% python3 -q
>>> import numpy as np
>>> import numpy.linalg as la
>>> np.set_printoptions(precision=4, suppress=True, linewidth=200, floatmode="fixed")
>>> mat = np.loadtxt("test10.csv", delimiter=",")
>>> mat
array([[2.0000, 0.0000, 0.0000, 0.0000, 0.0000, 0.0000, 0.0000, 0.0000, 0.0000, 0.0000, 0.0000, 0.0000, 0.0000],
       [0.0000, 8.0000, 6.0000, 6.0000, 4.0000, 5.0000, 1.0000, 9.0000, 3.0000, 2.0000, 7.0000, 4.0000, 4.0000],
       [0.0000, 0.0000, 8.0000, 3.0000, 2.0000, 2.0000, 6.0000, 5.0000, 4.0000, 3.0000, 4.0000, 4.0000, 5.0000],
       [0.0000, 5.0000, 2.0000, 5.0000, 7.0000, 2.0000, 4.0000, 6.0000, 8.0000, 4.0000, 1.0000, 7.0000, 2.0000],
       [0.0000, 4.0000, 1.0000, 4.0000, 8.0000, 5.0000, 0.0000, 3.0000, 8.0000, 9.0000, 5.0000, 4.0000, 4.0000],
       [0.0000, 4.0000, 1.0000, 2.0000, 9.0000, 8.0000, 2.0000, 2.0000, 1.0000, 0.0000, 3.0000, 2.0000, 8.0000],
       [0.0000, 0.0000, 4.0000, 8.0000, 2.0000, 3.0000, 8.0000, 8.0000, 4.0000, 5.0000, 9.0000, 1.0000, 0.0000],
       [0.0000, 8.0000, 2.0000, 0.0000, 6.0000, 2.0000, 2.0000, 7.0000, 1.0000, 9.0000, 3.0000, 3.0000, 5.0000],
       [0.0000, 5.0000, 2.0000, 2.0000, 7.0000, 5.0000, 0.0000, 7.0000, 6.0000, 5.0000, 5.0000, 0.0000, 3.0000],
       [0.0000, 7.0000, 5.0000, 2.0000, 6.0000, 2.0000, 5.0000, 1.0000, 0.0000, 5.0000, 4.0000, 6.0000, 3.0000],
       [0.0000, 6.0000, 3.0000, 3.0000, 8.0000, 1.0000, 1.0000, 2.0000, 7.0000, 6.0000, 0.0000, 3.0000, 8.0000],
       [0.0000, 1.0000, 5.0000, 6.0000, 3.0000, 1.0000, 5.0000, 0.0000, 2.0000, 4.0000, 3.0000, 2.0000, 0.0000],
       [0.0000, 1.0000, 9.0000, 8.0000, 2.0000, 7.0000, 6.0000, 3.0000, 7.0000, 7.0000, 5.0000, 4.0000, 7.0000]])
>>> x0 = np.array([1, 0, 2, 3, 0, 3, 0, 0, 0, 1, 1, 3, 0])
>>> rhs = mat @ x0
>>> beta, lr = np.zeros(13), 1 / la.norm(mat, 2) ** 2
>>> for i in range(40):
...     beta -= lr * mat.T @ (mat @ beta - rhs)
...     if i % 10 == 0: print(i, round(la.norm(mat @ beta - rhs), 4))
... 
0 37.5869
10 20.807
20 16.1599
30 13.8175
>>> round(float(la.cond(mat)), 4)
39.6663
>>> np.flatnonzero(la.matrix_power((mat != 0) + (mat.T != 0) + np.eye(13), 13)[11])
array([ 1,  2,  3,  4,  5,  6,  7,  8,  9, 10, 11, 12])
>>> E = np.load("w.npy")
>>> E
array([[ 1.0000,  0.0000,  0.0000,  0.0000,  0.0000,  0.0000],
       [ 1.0000,  0.0000,  0.0000,  0.0000,  0.0000,  2.0000],
       [ 2.0000,  0.0000,  0.0000,  1.0000,  6.0000,  4.0000],
       [ 2.0000,  2.0000,  0.0000,  1.0000, -3.0000, -6.0000],
       [ 0.0000,  0.0000,  0.0000,  0.0000, -1.0000,  0.0000],
       [ 0.0000,  0.0000,  0.0000,  0.0000,  2.0000,  1.0000]])
>>> np.round(la.norm(E, 2) / la.norm(E), 4)
np.float64(0.8991)
>>> np.argsort(-la.norm(E, axis=0).round(6), kind="stable")[:3]
array([5, 4, 0])
>>> round(float(np.abs(la.eigvals(E)).max()), 4)
1.0
>>> print(np.allclose(E, E.T))
False
>>> E @ E
array([[  1.0000,   0.0000,   0.0000,   0.0000,   0.0000,   0.0000],
       [  1.0000,   0.0000,   0.0000,   0.0000,   4.0000,   2.0000],
       [  4.0000,   2.0000,   0.0000,   1.0000,  -1.0000,  -2.0000],
       [  6.0000,   2.0000,   0.0000,   1.0000, -12.0000,  -8.0000],
       [  0.0000,   0.0000,   0.0000,   0.0000,   1.0000,   0.0000],
       [  0.0000,   0.0000,   0.0000,   0.0000,   0.0000,   1.0000]])
>>> la.matrix_power(E, 4)
array([[  1.0000,   0.0000,   0.0000,   0.0000,   0.0000,   0.0000],
       [  1.0000,   0.0000,   0.0000,   0.0000,   4.0000,   2.0000],
       [ 12.0000,   2.0000,   0.0000,   1.0000,  -5.0000,  -6.0000],
       [ 14.0000,   2.0000,   0.0000,   1.0000, -16.0000, -12.0000],
       [  0.0000,   0.0000,   0.0000,   0.0000,   1.0000,   0.0000],
       [  0.0000,   0.0000,   0.0000,   0.0000,   0.0000,   1.0000]])
>>> print((E + E.T) / 2)
[[ 1.0000  0.5000  1.0000  1.0000  0.0000  0.0000]
 [ 0.5000  0.0000  0.0000  1.0000  0.0000  1.0000]
 [ 1.0000  0.0000  0.0000  0.5000  3.0000  2.0000]
 [ 1.0000  1.0000  0.5000  1.0000 -1.5000 -3.0000]
 [ 0.0000  0.0000  3.0000 -1.5000 -1.0000  1.0000]
 [ 0.0000  1.0000  2.0000 -3.0000  1.0000  1.0000]]
>>> assert E == E.T
Traceback (most recent call last):
  File "<python-input-20>", line 1, in <module>
    assert E == E.T
           ^^^^^^^^
ValueError: The truth value of an array with more than one element is ambiguous. Use a.any() or a.all()
>>> Uu, sigma, vt = la.svd(E)
>>> np.argmax(sigma[:-1] / (sigma[1:] + 1e-6)) + 1
np.int64(5)
>>> A2 = Uu[:, :5] @ np.diag(sigma[:5]) @ vt[:5]
>>> la.matrix_rank(E, rtol=0.05)
np.int64(3)
>>> Uu, sigma = la.svd(E)
Traceback (most recent call last):
  File "<python-input-25>", line 1, in <module>
    Uu, sigma = la.svd(E)
    ^^^^^^^^^
ValueError: too many values to unpack (expected 2)
>>> Uu, sigma, vt = la.svd(E, full_matrices=False)
>>> np.round(Uu.T @ Uu, 4) + 0
array([[1.0000, 0.0000, 0.0000, 0.0000, 0.0000, 0.0000],
       [0.0000, 1.0000, 0.0000, 0.0000, 0.0000, 0.0000],
       [0.0000, 0.0000, 1.0000, 0.0000, 0.0000, 0.0000],
       [0.0000, 0.0000, 0.0000, 1.0000, 0.0000, 0.0000],
       [0.0000, 0.0000, 0.0000, 0.0000, 1.0000, 0.0000],
       [0.0000, 0.0000, 0.0000, 0.0000, 0.0000, 1.0000]])
>>> np.round(vt @ vt.T, 4) + 0
array([[1.0000, 0.0000, 0.0000, 0.0000, 0.0000, 0.0000],
       [0.0000, 1.0000, 0.0000, 0.0000, 0.0000, 0.0000],
       [0.0000, 0.0000, 1.0000, 0.0000, 0.0000, 0.0000],
       [0.0000, 0.0000, 0.0000, 1.0000, 0.0000, 0.0000],
       [0.0000, 0.0000, 0.0000, 0.0000, 1.0000, 0.0000],
       [0.0000, 0.0000, 0.0000, 0.0000, 0.0000, 1.0000]])
>>> np.round(np.sqrt((sigma ** 2).sum()), 4), np.round(la.norm(E), 4)
(np.float64(11.0905), np.float64(11.0905))
>>> np.round(Uu.T @ E @ vt.T, 4) + 0
array([[9.9714, 0.0000, 0.0000, 0.0000, 0.0000, 0.0000],
       [0.0000, 4.4080, 0.0000, 0.0000, 0.0000, 0.0000],
       [0.0000, 0.0000, 1.9740, 0.0000, 0.0000, 0.0000],
       [0.0000, 0.0000, 0.0000, 0.4218, 0.0000, 0.0000],
       [0.0000, 0.0000, 0.0000, 0.0000, 0.2563, 0.0000],
       [0.0000, 0.0000, 0.0000, 0.0000, 0.0000, 0.0000]])
>>> (sigma > 1e-8).sum()
np.int64(5)
>>> np.round(E @ la.pinv(E) @ E, 4) + 0
array([[ 1.0000,  0.0000,  0.0000,  0.0000,  0.0000,  0.0000],
       [ 1.0000,  0.0000,  0.0000,  0.0000,  0.0000,  2.0000],
       [ 2.0000,  0.0000,  0.0000,  1.0000,  6.0000,  4.0000],
       [ 2.0000,  2.0000,  0.0000,  1.0000, -3.0000, -6.0000],
       [ 0.0000,  0.0000,  0.0000,  0.0000, -1.0000,  0.0000],
       [ 0.0000,  0.0000,  0.0000,  0.0000,  2.0000,  1.0000]])
>>> la.lstsq(E[:-1].T, E[-1])[2]
np.int32(5)
>>> A = np.load("run13.npy")
>>> A
array([[5.0000, 1.0000, 1.0000, 1.0000, 1.0000, 1.0000, 1.0000, 1.0000, 1.0000, 1.0000, 1.0000, 1.0000, 1.0000, 1.0000, 1.0000],
       [1.0000, 5.0000, 1.0000, 1.0000, 1.0000, 1.0000, 1.0000, 1.0000, 1.0000, 1.0000, 1.0000, 1.0000, 1.0000, 1.0000, 1.0000],
       [1.0000, 1.0000, 5.0000, 1.0000, 1.0000, 1.0000, 1.0000, 1.0000, 1.0000, 1.0000, 1.0000, 1.0000, 1.0000, 1.0000, 1.0000],
       [1.0000, 1.0000, 1.0000, 5.0000, 1.0000, 1.0000, 1.0000, 1.0000, 1.0000, 1.0000, 1.0000, 1.0000, 1.0000, 1.0000, 1.0000],
       [1.0000, 1.0000, 1.0000, 1.0000, 5.0000, 1.0000, 1.0000, 1.0000, 1.0000, 1.0000, 1.0000, 1.0000, 1.0000, 1.0000, 1.0000],
       [1.0000, 1.0000, 1.0000, 1.0000, 1.0000, 5.0000, 1.0000, 1.0000, 1.0000, 1.0000, 1.0000, 1.0000, 1.0000, 1.0000, 1.0000],
       [1.0000, 1.0000, 1.0000, 1.0000, 1.0000, 1.0000, 5.0000, 1.0000, 1.0000, 1.0000, 1.0000, 1.0000, 1.0000, 1.0000, 1.0000],
       [1.0000, 1.0000, 1.0000, 1.0000, 1.0000, 1.0000, 1.0000, 5.0000, 1.0000, 1.0000, 1.0000, 1.0000, 1.0000, 1.0000, 1.0000],
       [1.0000, 1.0000, 1.0000, 1.0000, 1.0000, 1.0000, 1.0000, 1.0000, 5.0000, 1.0000, 1.0000, 1.0000, 1.0000, 1.0000, 1.0000],
       [1.0000, 1.0000, 1.0000, 1.0000, 1.0000, 1.0000, 1.0000, 1.0000, 1.0000, 5.0000, 1.0000, 1.0000, 1.0000, 1.0000, 1.0000],
       [1.0000, 1.0000, 1.0000, 1.0000, 1.0000, 1.0000, 1.0000, 1.0000, 1.0000, 1.0000, 5.0000, 1.0000, 1.0000, 1.0000, 1.0000],
       [1.0000, 1.0000, 1.0000, 1.0000, 1.0000, 1.0000, 1.0000, 1.0000, 1.0000, 1.0000, 1.0000, 5.0000, 1.0000, 1.0000, 1.0000],
       [1.0000, 1.0000, 1.0000, 1.0000, 1.0000, 1.0000, 1.0000, 1.0000, 1.0000, 1.0000, 1.0000, 1.0000, 5.0000, 1.0000, 1.0000],
       [1.0000, 1.0000, 1.0000, 1.0000, 1.0000, 1.0000, 1.0000, 1.0000, 1.0000, 1.0000, 1.0000, 1.0000, 1.0000, 5.0000, 1.0000],
       [1.0000, 1.0000, 1.0000, 1.0000, 1.0000, 1.0000, 1.0000, 1.0000, 1.0000, 1.0000, 1.0000, 1.0000, 1.0000, 1.0000, 5.0000]])
>>> Lm = la.cholesky(A)
>>> la.eigvalsh(A).min() > 0
np.True_
>>> x0 = np.ones(15)
>>> for _ in range(7):
...     x0 = A @ x0
...     x0 /= la.norm(x0)
...     print(round(x0 @ A @ x0, 4))
... 
19.0
19.0
19.0
19.0
19.0
19.0
19.0
>>> x0
array([0.2582, 0.2582, 0.2582, 0.2582, 0.2582, 0.2582, 0.2582, 0.2582, 0.2582, 0.2582, 0.2582, 0.2582, 0.2582, 0.2582, 0.2582])
>>> vals, V = la.eigh(A)
>>> x0 = np.array([2, 4, 3, 8, 0, 1, 1, 9, 8, 7, 3, 5, 0, 3, 7])
>>> la.eigvalsh(A[1:, 1:])
array([ 4.0000,  4.0000,  4.0000,  4.0000,  4.0000,  4.0000,  4.0000,  4.0000,  4.0000,  4.0000,  4.0000,  4.0000,  4.0000, 18.0000])
>>> round(float(x0 @ A @ x0 / (x0 @ x0)), 4), round(float(vals[0]), 4), np.round(vals[-1], 4)
(13.7664, 4.0, np.float64(19.0))
>>> x0 = np.array([5, -4, -6, 4, -5, -1, 3, 8, -4, -8, -4, 3, -1, 2, -5])
>>> rhs = A @ x0
>>> rhs
array([  7.0000, -29.0000, -37.0000,   3.0000, -33.0000, -17.0000,  -1.0000,  19.0000, -29.0000, -45.0000, -29.0000,  -1.0000, -17.0000,  -5.0000, -33.0000])
>>> print(la.solve(A, rhs + A[:, 3]))
[ 5.0000 -4.0000 -6.0000  5.0000 -5.0000 -1.0000  3.0000  8.0000 -4.0000 -8.0000 -4.0000  3.0000 -1.0000  2.0000 -5.0000]
>>> np.round(la.solve(A, A[:, 1]), 4) + 0
array([0.0000, 1.0000, 0.0000, 0.0000, 0.0000, 0.0000, 0.0000, 0.0000, 0.0000, 0.0000, 0.0000, 0.0000, 0.0000, 0.0000, 0.0000])
>>> la.solve(A, rhs)
array([ 5.0000, -4.0000, -6.0000,  4.0000, -5.0000, -1.0000,  3.0000,  8.0000, -4.0000, -8.0000, -4.0000,  3.0000, -1.0000,  2.0000, -5.0000])
>>> m1 = np.load("arr.npy")
>>> m1
array([[ 2, -6,  1,  2, -2,  1,  0,  0,  2],
       [ 0, -6,  2,  0, -2,  1,  2,  2,  1],
       [-1,  6,  0,  2,  2, -2,  2, -1, -1],
       [ 1,  6,  1, -2,  2,  0,  1,  1,  1],
       [ 0, -3,  0, -2, -1, -1, -2,  1,  0],
       [ 1, -6,  0,  0, -2,  2, -2, -2, -1],
       [-1,  3,  2, -2,  1,  2, -2,  2,  1],
       [ 2,  3,  1,  0,  1,  0, -2,  1, -2],
       [ 2, -6,  2, -2, -2,  0,  2,  2, -2],
       [-2, -3,  2,  1, -1,  0,  2,  0,  1],
       [-2,  6, -1, -2,  2,  2,  2,  1,  1],
       [ 1,  0, -2, -1,  0, -2,  2,  1, -1]])
>>> x0 = np.array([2, 2, 2, 1, 2, 3, 3, 1, 2])
>>> a = np.maximum(m1 @ x0, 0)
>>> m1.T @ a
array([-39, 402,  34, -91, 134,  45,  66,  65,  38])
>>> np.flatnonzero(a > 1e-9)
array([ 1,  2,  3,  6,  7,  9, 10])
>>> th = np.radians(15)
>>> r_ = np.eye(9)
>>> r_[5, 5] = r_[4, 4] = np.cos(th)
>>> r_[5, 4], r_[4, 5] = -np.sin(th), np.sin(th)
>>> print(r_)
[[ 1.0000  0.0000  0.0000  0.0000  0.0000  0.0000  0.0000  0.0000  0.0000]
 [ 0.0000  1.0000  0.0000  0.0000  0.0000  0.0000  0.0000  0.0000  0.0000]
 [ 0.0000  0.0000  1.0000  0.0000  0.0000  0.0000  0.0000  0.0000  0.0000]
 [ 0.0000  0.0000  0.0000  1.0000  0.0000  0.0000  0.0000  0.0000  0.0000]
 [ 0.0000  0.0000  0.0000  0.0000  0.9659  0.2588  0.0000  0.0000  0.0000]
 [ 0.0000  0.0000  0.0000  0.0000 -0.2588  0.9659  0.0000  0.0000  0.0000]
 [ 0.0000  0.0000  0.0000  0.0000  0.0000  0.0000  1.0000  0.0000  0.0000]
 [ 0.0000  0.0000  0.0000  0.0000  0.0000  0.0000  0.0000  1.0000  0.0000]
 [ 0.0000  0.0000  0.0000  0.0000  0.0000  0.0000  0.0000  0.0000  1.0000]]
>>> A2 = m1 @ r_.T
>>> np.abs(A2 - m1).max(axis=0)
array([0.0000, 0.0000, 0.0000, 0.0000, 0.5858, 0.5858, 0.0000, 0.0000, 0.0000])
>>> np.allclose(m1 @ m1.T, A2 @ A2.T)
True
>>> [round(float(x), 4) for x in la.svd(m1, compute_uv=False)[:3]]
[18.1261, 7.1236, 6.792]
>>> np.argsort(-la.norm(m1, axis=0).round(6), kind="stable")[:3]
array([1, 6, 4])
>>> np.round(la.norm(m1, 2) / la.norm(m1), 4)
np.float64(0.8066)
